% python3 -q
>>> import numpy as np
>>> import numpy.linalg as la
>>> np.set_printoptions(precision=2, suppress=True, linewidth=140, floatmode="fixed")
>>> rd = lambda a: np.round(a, 2) + 0
>>> W0 = np.loadtxt("layer14.csv", delimiter=",")
>>> W0
array([[-1.01,  3.02,  3.02,  1.99],
       [-0.99,  3.00,  2.98,  1.98],
       [-0.95,  3.02,  2.97,  2.01],
       [-1.02,  2.96,  3.03,  2.03],
       [-1.01,  3.02,  3.00,  2.04],
       [-1.01,  3.06,  3.00,  1.99],
       [-1.00,  2.99,  2.99,  1.97],
       [-1.04,  3.03,  3.01,  1.98],
       [-0.97,  2.98,  3.01,  2.01],
       [ 0.99, -0.97,  0.00,  0.00],
       [ 1.00, -1.02,  0.01,  0.04],
       [ 0.97, -1.01, -0.01,  0.01],
       [ 0.98, -0.97, -0.02,  0.03],
       [ 0.98, -1.03, -0.01,  0.00],
       [ 1.02, -1.01,  0.02,  0.03],
       [ 1.00, -0.99, -0.01, -0.04],
       [ 1.01, -1.01,  0.00, -0.02],
       [ 0.96, -1.00,  0.01, -0.02],
       [ 3.01,  1.98, -0.01, -2.02],
       [ 3.06,  1.97,  0.01, -2.05],
       [ 3.02,  1.98,  0.02, -2.03],
       [ 3.00,  1.98,  0.02, -2.01],
       [ 3.01,  1.98,  0.01, -1.97],
       [ 3.00,  2.01,  0.02, -1.97],
       [ 2.98,  1.98, -0.01, -2.01],
       [ 3.00,  1.99, -0.01, -1.95],
       [ 3.04,  1.99, -0.02, -1.96]])
>>> rd(np.abs(la.svd(W0)[2][-1]))
array([0.27, 0.27, 0.63, 0.68])
>>> [round(float(x), 2) for x in la.svd(W0, compute_uv=False)[:3]]
[14.7, 12.31, 3.3]
>>> la.matrix_rank(W0, rtol=0.1)
np.int64(3)
>>> np.argsort(-la.norm(W0, axis=0).round(6), kind="stable")[:3]
array([1, 0, 2])
>>> la.cond(W0) > 100
np.True_
>>> round(np.log10(la.cond(W0)))
2
>>> rd(la.norm(W0, 2))
np.float64(14.7)
>>> rd(la.norm(W0, 1)), rd(la.norm(W0, np.inf))
(np.float64(53.95), np.float64(9.07))
>>> rd(la.norm(W0, axis=0))
array([ 9.98, 11.22,  9.00,  8.48])
>>> rd(la.norm(W0[17], 1)), rd(la.norm(W0[17], np.inf))
(np.float64(1.99), np.float64(1.0))
>>> hat = W0 @ la.solve(W0.T @ W0, W0.T)
>>> rd(hat @ W0[:, 2])
array([ 3.02,  2.98,  2.97,  3.03,  3.00,  3.00,  2.99,  3.01,  3.01,  0.00,  0.01, -0.01, -0.02, -0.01,  0.02, -0.01,  0.00,  0.01, -0.01,
        0.01,  0.02,  0.02,  0.01,  0.02, -0.01, -0.01, -0.02])
>>> data = np.load("block19.npy")
>>> rd(data)
array([[-11.90,   0.60,  16.06],
       [  2.29, -16.27, -11.41],
       [ 11.84,  13.58,  -8.68],
       [-12.93,  -5.84,  14.10],
       [-12.10,  -0.18,  15.92],
       [-11.66, -14.02,   8.21],
       [ 12.39,   1.51, -15.62],
       [  1.17, -17.08, -10.34],
       [ 10.80,  15.63,  -6.25],
       [ -2.63, -18.83,  -6.21],
       [  3.68,  19.03,   4.93],
       [ 12.01,  13.11,  -9.15],
       [ 11.75,  13.80,  -8.45],
       [-12.43,  -1.69,  15.58],
       [  8.03,  18.28,  -1.22],
       [-12.93,  -5.99,  14.03],
       [  9.13,  17.53,  -3.05],
       [ 12.66,   3.10, -15.17],
       [ 11.57,  14.23,  -7.99],
       [ -1.87, -18.60,  -7.10],
       [ 12.92,   8.24, -12.85],
       [  7.95,  18.32,  -1.09],
       [ -4.73,  14.01,  13.47],
       [-12.05,   0.02,  15.96],
       [  2.05, -16.45, -11.18],
       [ -4.39, -19.09,  -4.02],
       [-12.70,  -3.33,  15.09],
       [ -2.72, -18.85,  -6.11],
       [ -3.74, -19.04,  -4.85],
       [ -4.41,  14.35,  13.22],
       [ -5.52,  13.11,  14.06],
       [  6.98,  18.74,   0.41],
       [ -4.76,  13.98,  13.49],
       [  9.40,  -7.18, -16.13],
       [  0.86, -17.28, -10.03]])
>>> t3 = np.stack([data, 5 * data, data[::-1]])
>>> (t3 @ data.T).shape
(3, 35, 35)
>>> rd(np.einsum("bij,cij->bc", t3, t3))
array([[ 14000.00,  70000.00,   1632.50],
       [ 70000.00, 350000.00,   8162.50],
       [  1632.50,   8162.50,  14000.00]])
>>> rd(la.norm(t3, axis=(1, 2)))
array([118.32, 591.61, 118.32])
>>> la.matrix_rank(t3.reshape(3, -1))
np.int64(2)
>>> rk = la.matrix_rank(data)
>>> rk
np.int64(2)
>>> null = la.svd(data)[2][rk:].T
>>> rd(null @ null.T)
array([[ 0.58, -0.23,  0.44],
       [-0.23,  0.09, -0.17],
       [ 0.44, -0.17,  0.33]])
>>> [int(la.matrix_rank(np.delete(data, i, axis=0))) for i in range(35)]
[2, 2, 2, 2, 2, 2, 2, 2, 2, 2, 2, 2, 2, 2, 2, 2, 2, 2, 2, 2, 2, 2, 2, 2, 2, 2, 2, 2, 2, 2, 2, 2, 2, 2, 2]
>>> t = np.deg2rad(135)
>>> mat = np.eye(15)
>>> mat[np.ix_([7, 8], [7, 8])] = [[np.cos(t), -np.sin(t)], [np.sin(t), np.cos(t)]]
>>> rd(mat)
array([[ 1.00,  0.00,  0.00,  0.00,  0.00,  0.00,  0.00,  0.00,  0.00,  0.00,  0.00,  0.00,  0.00,  0.00,  0.00],
       [ 0.00,  1.00,  0.00,  0.00,  0.00,  0.00,  0.00,  0.00,  0.00,  0.00,  0.00,  0.00,  0.00,  0.00,  0.00],
       [ 0.00,  0.00,  1.00,  0.00,  0.00,  0.00,  0.00,  0.00,  0.00,  0.00,  0.00,  0.00,  0.00,  0.00,  0.00],
       [ 0.00,  0.00,  0.00,  1.00,  0.00,  0.00,  0.00,  0.00,  0.00,  0.00,  0.00,  0.00,  0.00,  0.00,  0.00],
       [ 0.00,  0.00,  0.00,  0.00,  1.00,  0.00,  0.00,  0.00,  0.00,  0.00,  0.00,  0.00,  0.00,  0.00,  0.00],
       [ 0.00,  0.00,  0.00,  0.00,  0.00,  1.00,  0.00,  0.00,  0.00,  0.00,  0.00,  0.00,  0.00,  0.00,  0.00],
       [ 0.00,  0.00,  0.00,  0.00,  0.00,  0.00,  1.00,  0.00,  0.00,  0.00,  0.00,  0.00,  0.00,  0.00,  0.00],
       [ 0.00,  0.00,  0.00,  0.00,  0.00,  0.00,  0.00, -0.71, -0.71,  0.00,  0.00,  0.00,  0.00,  0.00,  0.00],
       [ 0.00,  0.00,  0.00,  0.00,  0.00,  0.00,  0.00,  0.71, -0.71,  0.00,  0.00,  0.00,  0.00,  0.00,  0.00],
       [ 0.00,  0.00,  0.00,  0.00,  0.00,  0.00,  0.00,  0.00,  0.00,  1.00,  0.00,  0.00,  0.00,  0.00,  0.00],
       [ 0.00,  0.00,  0.00,  0.00,  0.00,  0.00,  0.00,  0.00,  0.00,  0.00,  1.00,  0.00,  0.00,  0.00,  0.00],
       [ 0.00,  0.00,  0.00,  0.00,  0.00,  0.00,  0.00,  0.00,  0.00,  0.00,  0.00,  1.00,  0.00,  0.00,  0.00],
       [ 0.00,  0.00,  0.00,  0.00,  0.00,  0.00,  0.00,  0.00,  0.00,  0.00,  0.00,  0.00,  1.00,  0.00,  0.00],
       [ 0.00,  0.00,  0.00,  0.00,  0.00,  0.00,  0.00,  0.00,  0.00,  0.00,  0.00,  0.00,  0.00,  1.00,  0.00],
       [ 0.00,  0.00,  0.00,  0.00,  0.00,  0.00,  0.00,  0.00,  0.00,  0.00,  0.00,  0.00,  0.00,  0.00,  1.00]])
>>> rng = np.random.default_rng(912)
>>> other = mat + rng.integers(-2, 3, (15, 1)) @ rng.integers(-2, 3, (1, 15))
>>> rd(other)
array([[ 1.00,  0.00,  0.00,  0.00,  0.00,  0.00,  0.00,  0.00,  0.00,  0.00,  0.00,  0.00,  0.00,  0.00,  0.00],
       [ 4.00, -1.00,  0.00, -4.00, -4.00, -2.00, -2.00, -4.00,  2.00,  2.00,  2.00,  4.00,  0.00,  2.00, -2.00],
       [ 0.00,  0.00,  1.00,  0.00,  0.00,  0.00,  0.00,  0.00,  0.00,  0.00,  0.00,  0.00,  0.00,  0.00,  0.00],
       [-2.00,  1.00,  0.00,  3.00,  2.00,  1.00,  1.00,  2.00, -1.00, -1.00, -1.00, -2.00,  0.00, -1.00,  1.00],
       [ 2.00, -1.00,  0.00, -2.00, -1.00, -1.00, -1.00, -2.00,  1.00,  1.00,  1.00,  2.00,  0.00,  1.00, -1.00],
       [-4.00,  2.00,  0.00,  4.00,  4.00,  3.00,  2.00,  4.00, -2.00, -2.00, -2.00, -4.00,  0.00, -2.00,  2.00],
       [ 2.00, -1.00,  0.00, -2.00, -2.00, -1.00,  0.00, -2.00,  1.00,  1.00,  1.00,  2.00,  0.00,  1.00, -1.00],
       [ 2.00, -1.00,  0.00, -2.00, -2.00, -1.00, -1.00, -2.71,  0.29,  1.00,  1.00,  2.00,  0.00,  1.00, -1.00],
       [ 0.00,  0.00,  0.00,  0.00,  0.00,  0.00,  0.00,  0.71, -0.71,  0.00,  0.00,  0.00,  0.00,  0.00,  0.00],
       [-4.00,  2.00,  0.00,  4.00,  4.00,  2.00,  2.00,  4.00, -2.00, -1.00, -2.00, -4.00,  0.00, -2.00,  2.00],
       [ 2.00, -1.00,  0.00, -2.00, -2.00, -1.00, -1.00, -2.00,  1.00,  1.00,  2.00,  2.00,  0.00,  1.00, -1.00],
       [ 4.00, -2.00,  0.00, -4.00, -4.00, -2.00, -2.00, -4.00,  2.00,  2.00,  2.00,  5.00,  0.00,  2.00, -2.00],
       [ 4.00, -2.00,  0.00, -4.00, -4.00, -2.00, -2.00, -4.00,  2.00,  2.00,  2.00,  4.00,  1.00,  2.00, -2.00],
       [ 0.00,  0.00,  0.00,  0.00,  0.00,  0.00,  0.00,  0.00,  0.00,  0.00,  0.00,  0.00,  0.00,  1.00,  0.00],
       [ 2.00, -1.00,  0.00, -2.00, -2.00, -1.00, -1.00, -2.00,  1.00,  1.00,  1.00,  2.00,  0.00,  1.00,  0.00]])
>>> np.abs(other - mat).sum(axis=1)
array([ 0.00, 36.00,  0.00, 18.00, 18.00, 36.00, 18.00, 18.00,  0.00, 36.00, 18.00, 36.00, 36.00,  0.00, 18.00])
>>> t3 = np.stack([other, 5 * other, other[::-1]])
>>> (t3 @ other.T).shape
(3, 15, 15)
>>> rd(la.norm(t3, axis=(1, 2)))
array([ 27.32, 136.60,  27.32])
>>> la.matrix_rank(t3.reshape(3, -1))
np.int64(2)
>>> t3.shape
(3, 15, 15)
>>> cen = W0 - W0.mean(axis=0)
>>> evecs = la.svd(cen)[2][:3]
>>> other = cen - cen @ evecs.T @ evecs
>>> rd(la.norm(other) / la.norm(cen))
np.float64(0.01)
>>> la.norm(other, axis=1).round(6).argmax()
np.int64(19)
>>> u = np.array([-1, -5, 5, -1, -2, 0, -3, 5, 0, 0])
>>> v = np.array([4, 0, 2, 4, 2])
>>> feats = u[:, None] + v[None, :]
>>> feats
array([[ 3, -1,  1,  3,  1],
       [-1, -5, -3, -1, -3],
       [ 9,  5,  7,  9,  7],
       [ 3, -1,  1,  3,  1],
       [ 2, -2,  0,  2,  0],
       [ 4,  0,  2,  4,  2],
       [ 1, -3, -1,  1, -1],
       [ 9,  5,  7,  9,  7],
       [ 4,  0,  2,  4,  2],
       [ 4,  0,  2,  4,  2]])
>>> np.argsort(-la.norm(feats, axis=0).round(6), kind="stable")[:3]
array([0, 3, 2])
>>> la.cond(feats) > 100
np.True_
>>> rd(la.norm(feats, 2) / la.norm(feats))
np.float64(0.96)
>>> [round(float(x), 2) for x in la.svd(feats, compute_uv=False)[:3]]
[27.09, 8.27, 0.0]
>>> la.matrix_rank(feats, rtol=0.1)
np.int64(2)
>>> other = feats[0, 0] * feats[1:] - np.outer(feats[1:, 0], feats[0])
>>> other
array([[  0, -16,  -8,   0,  -8],
       [  0,  24,  12,   0,  12],
       [  0,   0,   0,   0,   0],
       [  0,  -4,  -2,   0,  -2],
       [  0,   4,   2,   0,   2],
       [  0,  -8,  -4,   0,  -4],
       [  0,  24,  12,   0,  12],
       [  0,   4,   2,   0,   2],
       [  0,   4,   2,   0,   2]])
>>> rd(feats[:, 0] / feats[0, 0])
array([ 1.00, -0.33,  3.00,  1.00,  0.67,  1.33,  0.33,  3.00,  1.33,  1.33])
>>> np.flatnonzero(~other.round(6).any(axis=1))
array([2])
>>> la.matrix_rank(other), la.matrix_rank(feats)
(np.int64(1), np.int64(2))
>>> rk = la.matrix_rank(feats)
>>> rk
np.int64(2)
>>> null = la.svd(feats)[2][rk:].T
>>> null.shape
(5, 3)
>>> [int(la.matrix_rank(feats[:i])) for i in range(1, len(feats) + 1)]
[1, 2, 2, 2, 2, 2, 2, 2, 2, 2]
>>> [int(la.matrix_rank(feats[:, :j + 1])) for j in range(5)]
[1, 2, 2, 2, 2]
>>> la.matrix_rank(feats.T @ feats), la.matrix_rank(feats @ feats.T)
(np.int64(2), np.int64(2))
>>> t = np.radians(180)
>>> r_ = np.eye(5)
>>> r_[1, 1] = r_[3, 3] = np.cos(t)
>>> r_[1, 3], r_[3, 1] = -np.sin(t), np.sin(t)
>>> rd(r_)
array([[ 1.00,  0.00,  0.00,  0.00,  0.00],
       [ 0.00, -1.00,  0.00,  0.00,  0.00],
       [ 0.00,  0.00,  1.00,  0.00,  0.00],
       [ 0.00,  0.00,  0.00, -1.00,  0.00],
       [ 0.00,  0.00,  0.00,  0.00,  1.00]])
>>> other = feats @ r_.T
>>> rd(la.det(r_)), np.trace(r_)
(np.float64(1.0), np.float64(1.0))
>>> np.allclose(la.norm(feats, axis=1), la.norm(other, axis=1))
True
>>> np.abs(other - feats).max(axis=0)
array([ 0.00, 10.00,  0.00, 18.00,  0.00])
>>> rd(other)
array([[ 3.00,  1.00,  1.00, -3.00,  1.00],
       [-1.00,  5.00, -3.00,  1.00, -3.00],
       [ 9.00, -5.00,  7.00, -9.00,  7.00],
       [ 3.00,  1.00,  1.00, -3.00,  1.00],
       [ 2.00,  2.00,  0.00, -2.00,  0.00],
       [ 4.00,  0.00,  2.00, -4.00,  2.00],
       [ 1.00,  3.00, -1.00, -1.00, -1.00],
       [ 9.00, -5.00,  7.00, -9.00,  7.00],
       [ 4.00,  0.00,  2.00, -4.00,  2.00],
       [ 4.00,  0.00,  2.00, -4.00,  2.00]])
>>> F = np.loadtxt("a.csv", delimiter=",")
>>> F
array([[ -1.00,   1.00,   4.00,  -5.00,  -9.00,   0.00,  -6.00,   9.00,  -6.00,  -5.00,   8.00,   4.00],
       [ -3.00,  -8.00,   3.00, -11.00,  -8.00,   4.00,  -4.00,  16.00,   1.00,  -1.00,   7.00,   4.00],
       [ -3.00,  -3.00,   8.00,  -6.00,  -1.00,   1.00,  -8.00,   9.00,  -1.00,   5.00,   7.00,   0.00],
       [  1.00,  -9.00,   6.00,  -2.00,   4.00,  -5.00,   1.00,  16.00,  -1.00,  -1.00,   4.00,  -2.00],
       [ 10.00,  -3.00,  -3.00,   7.00,   3.00,   1.00,  -5.00,  17.00,  -4.00,   2.00,   4.00,   4.00],
       [  3.00,   6.00,  -5.00,  -2.00,   7.00,   1.00,  -2.00,  10.00,   5.00,  -6.00,   5.00,   9.00],
       [ -3.00,  11.00,   1.00,  -9.00,   4.00,  -1.00,   4.00,   8.00,  13.00,  -3.00,   4.00,  13.00],
       [-10.00,  17.00,  -2.00, -13.00,   2.00,  -9.00,  11.00,   5.00,  13.00,  -7.00,   0.00,  13.00],
       [-19.00,  12.00,  -2.00,  -8.00,   6.00, -13.00,   5.00,   2.00,  14.00,   2.00,  -5.00,  10.00],
       [-13.00,  15.00,   4.00, -12.00,   5.00,  -7.00,  13.00,  -2.00,  23.00,  -6.00,   0.00,  10.00],
       [-19.00,   9.00,  10.00, -14.00,   5.00,   2.00,  16.00,   2.00,  30.00, -10.00,   3.00,   4.00],
       [-18.00,   6.00,  17.00, -22.00,   0.00,   0.00,  20.00,   9.00,  22.00, -14.00,  -2.00,  13.00],
       [-16.00,  -3.00,  26.00, -27.00,  -7.00,   8.00,  24.00,  14.00,  14.00, -17.00,   5.00,  20.00],
       [-16.00,   2.00,  22.00, -20.00,  -3.00,   3.00,  26.00,  18.00,  20.00, -24.00,  10.00,  12.00],
       [-19.00,   1.00,  26.00, -17.00,  -5.00,   2.00,  33.00,  19.00,  28.00, -15.00,   3.00,   3.00],
       [-18.00,  -4.00,  32.00, -11.00,  -5.00,  -2.00,  34.00,  15.00,  36.00, -13.00,   1.00,  -6.00],
       [-11.00,   3.00,  38.00,  -4.00,  -8.00,  -8.00,  27.00,  16.00,  34.00, -19.00,  -8.00,   3.00],
       [-11.00,   8.00,  31.00,   2.00,  -9.00,   1.00,  30.00,  21.00,  36.00, -27.00, -12.00,   2.00],
       [-10.00,  14.00,  26.00,  -1.00, -11.00,  -6.00,  39.00,  14.00,  40.00, -24.00,  -4.00,  10.00],
       [-14.00,  23.00,  20.00,   7.00,  -4.00,  -1.00,  36.00,  16.00,  48.00, -22.00,  -8.00,  17.00],
       [-14.00,  24.00,  27.00,   5.00, -11.00,  -9.00,  45.00,  25.00,  56.00, -16.00,  -1.00,  24.00],
       [ -8.00,  20.00,  31.00,   0.00,  -4.00,  -1.00,  45.00,  26.00,  53.00, -25.00,  -3.00,  18.00],
       [ -2.00,  16.00,  29.00,   4.00,  -4.00,  -6.00,  47.00,  31.00,  62.00, -16.00,  -5.00,  12.00],
       [ -6.00,  16.00,  37.00,  -2.00,  -6.00, -14.00,  47.00,  25.00,  71.00, -21.00,  -1.00,   3.00],
       [ -8.00,  11.00,  44.00,  -3.00, -13.00, -17.00,  52.00,  18.00,  66.00, -28.00,   4.00,   8.00],
       [-14.00,  16.00,  40.00, -10.00, -22.00, -20.00,  53.00,  20.00,  64.00, -21.00,   7.00,   3.00],
       [-11.00,   8.00,  46.00,  -8.00, -14.00, -16.00,  60.00,  23.00,  60.00, -22.00,   9.00,   4.00],
       [-19.00,  14.00,  49.00,  -2.00, -13.00,  -7.00,  61.00,  15.00,  61.00, -29.00,  14.00,   1.00],
       [-10.00,   9.00,  43.00,   7.00,  -8.00, -11.00,  68.00,  19.00,  56.00, -22.00,   7.00,  -3.00],
       [-10.00,  12.00,  39.00,   7.00, -13.00, -14.00,  62.00,  19.00,  48.00, -30.00,   9.00,  -8.00],
       [-11.00,   8.00,  36.00,   6.00, -15.00, -10.00,  61.00,  18.00,  40.00, -36.00,   1.00, -14.00],
       [-14.00,  15.00,  36.00,  10.00, -16.00,  -7.00,  68.00,  21.00,  43.00, -45.00,  -1.00, -18.00],
       [-22.00,  17.00,  44.00,   5.00,  -9.00, -15.00,  68.00,  24.00,  39.00, -45.00,  -1.00, -20.00],
       [-28.00,  19.00,  47.00,   4.00, -16.00, -20.00,  77.00,  32.00,  31.00, -38.00,   8.00, -29.00],
       [-37.00,  17.00,  41.00,  -2.00, -24.00, -19.00,  68.00,  30.00,  40.00, -33.00,   9.00, -35.00],
       [-33.00,  23.00,  39.00,  -1.00, -28.00, -13.00,  68.00,  31.00,  40.00, -41.00,   5.00, -33.00],
       [-24.00,  24.00,  36.00,  -6.00, -33.00, -14.00,  64.00,  35.00,  38.00, -49.00,   6.00, -40.00],
       [-32.00,  27.00,  31.00,  -5.00, -34.00,  -6.00,  68.00,  42.00,  44.00, -48.00,  -3.00, -36.00],
       [-27.00,  35.00,  32.00,  -5.00, -42.00, -12.00,  64.00,  39.00,  53.00, -46.00,  -5.00, -42.00],
       [-29.00,  41.00,  32.00,  -4.00, -33.00, -15.00,  64.00,  44.00,  59.00, -50.00, -13.00, -47.00],
       [-26.00,  44.00,  23.00, -11.00, -25.00, -14.00,  72.00,  39.00,  58.00, -56.00, -11.00, -43.00]])
>>> Q, evecs = la.qr(W0[:, :3])[0], la.qr(W0[:, 3:])[0]
>>> s = la.svd(Q.T @ evecs, compute_uv=False)
>>> rd(np.degrees(np.arccos(s.clip(0, 1))))
array([1.19])
>>> (s > 0.9).sum()
np.int64(1)
